% python3 -q
>>> import numpy as np
>>> from numpy import linalg as LA
>>> np.set_printoptions(precision=3, suppress=True, linewidth=160)
>>> F = np.loadtxt("mat.csv", delimiter=",")
>>> F
array([[ 1., -2.,  4., -8.],
       [ 1., -1.,  1., -1.],
       [ 1.,  0.,  0.,  0.],
       [ 1.,  1.,  1.,  1.]])
>>> Q, vecs = LA.qr(F[:, :1])[0], LA.qr(F[:, 1:])[0]
>>> s = LA.svd(Q.T @ vecs, compute_uv=False)
>>> s
array([0.866])
>>> (s > 0.9).sum()
np.int64(0)
>>> K = np.load("w.npy")
>>> K
array([[ 7, 12,  3],
       [ 1, -4, -1],
       [ 5, -4, -1]])
>>> K.sum(axis=1)
array([22, -4,  0])
>>> K.sum(axis=0)
array([13,  4,  1])
>>> np.round(LA.svd(K, compute_uv=False), 3) + 0
array([14.644,  6.897,  0.   ])
>>> LA.rank(K)
Traceback (most recent call last):
  File "<python-input-14>", line 1, in <module>
    LA.rank(K)
    ^^^^^^^
AttributeError: module 'numpy.linalg' has no attribute 'rank'
>>> np.unravel_index(np.abs(K).argmax(), K.shape)
(np.int64(0), np.int64(1))
>>> np.abs(K).max()
np.int64(12)
>>> K.shape
(3, 3)
>>> LA.matrix_rank(K)
np.int64(2)
>>> K[:, 3]
Traceback (most recent call last):
  File "<python-input-19>", line 1, in <module>
    K[:, 3]
    ~^^^^^^
IndexError: index 3 is out of bounds for axis 1 with size 3
>>> rng = np.random.default_rng(494)
>>> labels = rng.permutation(3)
>>> labels
array([0, 1, 2])
>>> other = K[labels][:, labels]
>>> other
array([[ 7, 12,  3],
       [ 1, -4, -1],
       [ 5, -4, -1]])
>>> np.trace(other)
np.int64(2)
>>> np.diag(other)
array([ 7, -4, -1])
>>> np.unique(other.round(6), axis=0).shape
(3, 3)
>>> other @ LA.pinv(other) @ other
array([[ 7., 12.,  3.],
       [ 1., -4., -1.],
       [ 5., -4., -1.]])
>>> LA.lstsq(other[:-1].T, other[-1])[2]
np.int32(2)
>>> np.allclose(other[:-1].T @ LA.lstsq(other[:-1].T, other[-1])[0], other[-1])
True
>>> arr = np.load("x.npy")
>>> arr
array([[ 7., -4., -4.],
       [-4.,  7.,  4.],
       [-4.,  4.,  7.]])
>>> np.kron(np.eye(2, dtype=int), arr)
array([[ 7., -4., -4.,  0., -0., -0.],
       [-4.,  7.,  4., -0.,  0.,  0.],
       [-4.,  4.,  7., -0.,  0.,  0.],
       [ 0., -0., -0.,  7., -4., -4.],
       [-0.,  0.,  0., -4.,  7.,  4.],
       [-0.,  0.,  0., -4.,  4.,  7.]])
>>> np.einsum("ij,ji->", arr, arr)
np.float64(243.0)
>>> np.einsum("ii->", arr)
np.float64(21.0)
